In [1]: import numpy as np

In [2]: np.set_printoptions(precision=3, suppress=True, linewidth=100, sign=" ")

In [3]: def rd(a):
   ...:     return np.round(a, 3) + 0
   ...: 

In [4]: rng = np.random.default_rng(9251)

In [5]: A = rng.normal(size=(27, 5))

In [6]: A = 5 * A / np.linalg.norm(A, axis=1, keepdims=True)

In [7]: print(rd(A))
[[-1.426  4.638 -0.722 -0.95   0.17 ]
 [ 1.591 -1.619  2.929 -1.166 -3.148]
 [-0.835  1.286  2.843 -3.604 -1.256]
 [ 1.741 -2.207 -0.758  1.147  3.9  ]
 [-0.533 -4.711 -0.691  1.357 -0.453]
 [-1.339 -2.    -1.637 -3.263 -2.424]
 [-0.49  -1.622  0.442 -4.501  1.295]
 [-0.067  3.142 -1.554  1.615 -3.178]
 [-2.485  2.928  1.331 -2.387 -1.669]
 [ 3.072 -1.636  2.762 -1.222  1.94 ]
 [-0.806 -3.556  0.063  2.988 -1.666]
 [-1.332  1.167  0.974 -4.513  0.739]
 [ 0.049 -0.894 -2.725 -2.434 -3.294]
 [ 2.403 -2.031 -2.009 -3.239  0.756]
 [-1.394  0.187  4.502  1.124  1.222]
 [-1.914  2.138 -1.04  -2.512 -3.062]
 [ 2.746  2.528 -1.697 -2.002 -2.045]
 [ 3.622 -0.178  2.545 -2.091 -1.   ]
 [ 0.469 -0.792  2.888 -1.05   3.835]
 [-0.458  4.163  0.193 -0.031 -2.725]
 [ 0.836 -0.814  0.832  4.387 -1.923]
 [ 0.057  2.283 -3.443  1.779 -2.184]
 [-4.041 -0.641 -0.22   1.938  2.112]
 [-3.899 -0.658  2.951  0.79  -0.167]
 [ 0.225 -0.36   0.856 -1.58  -4.647]
 [-1.155 -2.816 -3.636  0.504  1.503]
 [-1.947 -0.148 -0.525  4.572 -0.087]]

In [8]: B = np.c_[A[:, :2] @ np.array([[3, 6], [-5, 0]]), np.array([2, 2, -7, 7, 2, 7, -9, 9, -6, 6, 6, -8, 5, -1, -2, 7, 5, 5, -6, 5, 3, 9, -2, 3, 9, 3, -2])]

In [9]: print(rd(B))
[[-27.469  -8.554   2.   ]
 [ 12.866   9.544   2.   ]
 [ -8.938  -5.012  -7.   ]
 [ 16.258  10.447   7.   ]
 [ 21.956  -3.195   2.   ]
 [  5.981  -8.035   7.   ]
 [  6.64   -2.942  -9.   ]
 [-15.91   -0.401   9.   ]
 [-22.093 -14.908  -6.   ]
 [ 17.395  18.434   6.   ]
 [ 15.361  -4.834   6.   ]
 [ -9.831  -7.993  -8.   ]
 [  4.614   0.292   5.   ]
 [ 17.367  14.421  -1.   ]
 [ -5.119  -8.362  -2.   ]
 [-16.431 -11.484   7.   ]
 [ -4.4    16.476   5.   ]
 [ 11.757  21.731   5.   ]
 [  5.37    2.815  -6.   ]
 [-22.186  -2.746   5.   ]
 [  6.58    5.016   3.   ]
 [-11.247   0.34    9.   ]
 [ -8.92  -24.245  -2.   ]
 [ -8.409 -23.397   3.   ]
 [  2.474   1.349   9.   ]
 [ 10.618  -6.928   3.   ]
 [ -5.103 -11.683  -2.   ]]

In [10]: print(rd(np.linalg.norm(np.linalg.qr(A)[0].T @ B, axis=0) ** 2 / ((B ** 2).sum(axis=0) + 1e-12)))
[ 1.     1.     0.493]

In [11]: print(rd(np.linalg.norm(B - A @ np.linalg.lstsq(A, B)[0], axis=0)))
[  0.      0.     21.114]

In [12]: print(np.linalg.matrix_rank(B))
3

In [13]: J = np.array([[-2, -3, 0, -3, -1], [-2, 2, -2, 2, 3]])

In [14]: print(J)
[[-2 -3  0 -3 -1]
 [-2  2 -2  2  3]]

In [15]: C2 = J.T @ J

In [16]: print(C2)
[[ 8  2  4  2 -4]
 [ 2 13 -4 13  9]
 [ 4 -4  4 -4 -6]
 [ 2 13 -4 13  9]
 [-4  9 -6  9 10]]

In [17]: print(np.linalg.matrix_rank(C2))
2

In [18]: print(np.allclose(C2, C2.T))
True

In [19]: print(np.diag(C2))
[  8  13   4  13  10]

In [20]: print((J @ J.T).shape)
(2, 2)

In [21]: print(rd(np.linalg.eigvalsh(C2)[::-1]))
[ 35.045  12.955   0.      0.      0.   ]

In [22]: u = np.array([-2, 0])

In [23]: print(np.cross(J[1, :3], J[0, :3]))
[-6  4 10]

In [24]: print(np.array([np.convolve(row, u, "same") for row in J]))
[[ 4  6  0  6  2]
 [ 4 -4  4 -4 -6]]

In [25]: print(np.convolve(J[1], u))
[ 4 -4  4 -4 -6  0]

In [26]: print(np.correlate(J[1], J[0], "full"))
[  2   4  -4  10 -11  -7  -2 -13  -6]

In [27]: m1 = np.load("dump.npy")

In [28]: print(m1)
[[ 6.  3.  1.  3.]
 [-2. -1. -2. -2.]
 [ 2.  2.  3.  2.]
 [-4. -2.  0. -1.]]

In [29]: P = np.triu(np.array([[2, -2, 2, -1], [-1, 3, -3, 2], [-2, -2, 1, -1], [3, 2, 2, -2]]), 1) + np.eye(4)

In [30]: B = P @ m1 @ np.linalg.inv(P)

In [31]: print(np.linalg.matrix_rank(B))
4

In [32]: B = m1 / np.linalg.norm(m1, axis=1, keepdims=True)

In [33]: C2 = B @ B.T

In [34]: print((C2 - 2 * np.eye(4)).round(6).argmax(axis=1))
[ 2  3  0  1]

In [35]: print(rd(C2))
[[ 1.    -0.86   0.794 -0.971]
 [-0.86   1.    -0.968  0.726]
 [ 0.794 -0.968  1.    -0.667]
 [-0.971  0.726 -0.667  1.   ]]

In [36]: print(rd(np.linalg.norm(B, axis=1)))
[ 1.  1.  1.  1.]

In [37]: print((np.abs(C2) > 0.9).astype(int))
[[ 1  0  0  1]
 [ 0  1  1  0]
 [ 0  1  1  0]
 [ 1  0  0  1]]

In [38]: print(np.argwhere(np.triu(np.abs(C2) > 0.95, 1)))
[[ 0  3]
 [ 1  2]]

In [39]: print(rd(C2[3]))
[-0.971  0.726 -0.667  1.   ]

In [40]: print(np.linalg.norm(m1, axis=1).argmax())
0

In [41]: print(rd(np.linalg.norm(m1, axis=1)))
[ 7.416  3.606  4.583  4.583]

In [42]: print(rd(np.linalg.norm(m1, "nuc")))
14.157

In [43]: print(m1[0] @ m1[3])
-33.0

In [44]: print(rd(np.linalg.norm(m1[0] - m1[3])))
11.916

In [45]: W0 = np.loadtxt("mat.csv", delimiter=",")

In [46]: print(W0)
[[ -2.7   0.9   0.4  -0.2  -0.4]
 [  0.3  -0.2   1.6  -1.5   1.9]
 [ -0.5  -0.7   0.4   1.8  -1.7]
 [ -0.6  -0.6   0.8  -0.1  -0.2]
 [  0.2   0.9  -0.1   0.3   0.8]
 [ -0.1   0.5   0.5   0.4  -1.9]
 [  1.9  -1.    1.5  -0.3   0.7]
 [-10.   -9.5  -5.   -0.5  -1. ]
 [ -0.7   0.7  -0.5  -0.3   0.4]
 [  0.6  -0.8  -2.2   1.7   0.8]
 [  0.1   0.6   0.2  -1.    1.8]
 [  0.1   0.4   1.    1.    0. ]
 [ -0.9  -0.2  -0.5  -1.7  -0.4]
 [ -0.1   0.4   0.6  -0.7  -0.1]
 [  0.6  -0.6   0.5  -0.5  -0.2]
 [ -0.5  -1.5  -0.4  -0.9   0.2]
 [  1.9   0.   -0.8   1.1   0.7]
 [ -0.6  -0.9  -0.2   0.9   1.4]
 [  0.9   1.2   2.1   0.6   1.4]
 [ -0.4   0.9   0.7  -0.2  -0.9]
 [  1.9   0.    0.7   0.8  -1.5]
 [ -0.5  -0.8   0.4   0.1  -1.6]]

In [47]: cen = (W0 - W0.mean(axis=0)) / W0.std(axis=0)

In [48]: print(np.argwhere(np.abs(cen) > 2))
[[ 7  0]
 [ 7  1]
 [ 7  2]]

In [49]: c = np.linalg.lstsq(np.delete(cen, 0, axis=1), cen[:, 0])[0]

In [50]: print(rd(1 - np.var(cen[:, 0] - np.delete(cen, 0, axis=1) @ c)))
0.749

In [51]: vec = np.array([-1, -5, 9, -8, -1])

In [52]: y = W0 @ vec

In [53]: print(rd(np.linalg.lstsq(W0, y)[0]))
[-1. -5.  9. -8. -1.]

In [54]: print(rd(np.linalg.pinv(W0) @ W0))
[[ 1.  0.  0.  0.  0.]
 [ 0.  1.  0.  0.  0.]
 [ 0.  0.  1.  0.  0.]
 [ 0.  0.  0.  1.  0.]
 [ 0.  0.  0.  0.  1.]]

In [55]: y = y + 0.05 * rng.normal(size=22)

In [56]: print(rd(y))
[  3.835  25.139  -5.068  11.759  -8.803   0.738  18.3    17.464  -5.298 -30.81    4.868  -1.132
  11.434   9.186  11.18   11.466 -18.578  -5.228   5.732   4.719  -0.528   8.74 ]

In [57]: c, *_ = np.linalg.lstsq(W0, y)

In [58]: print(rd(c))
[-0.996 -4.993  8.981 -8.005 -0.995]

In [59]: print(c.round())
[-1. -5.  9. -8. -1.]

In [60]: print(rd(W0.T @ (y - W0 @ c)))
[ 0.  0.  0.  0.  0.]

In [61]: print(rd(np.linalg.norm(y - W0 @ c)))
0.238

In [62]: print([round(float(np.linalg.norm(np.linalg.solve(W0.T @ W0 + lam * np.eye(5), W0.T @ y))), 2) for lam in (0, 1, 10, 100)])
[13.1, 12.42, 8.54, 2.25]
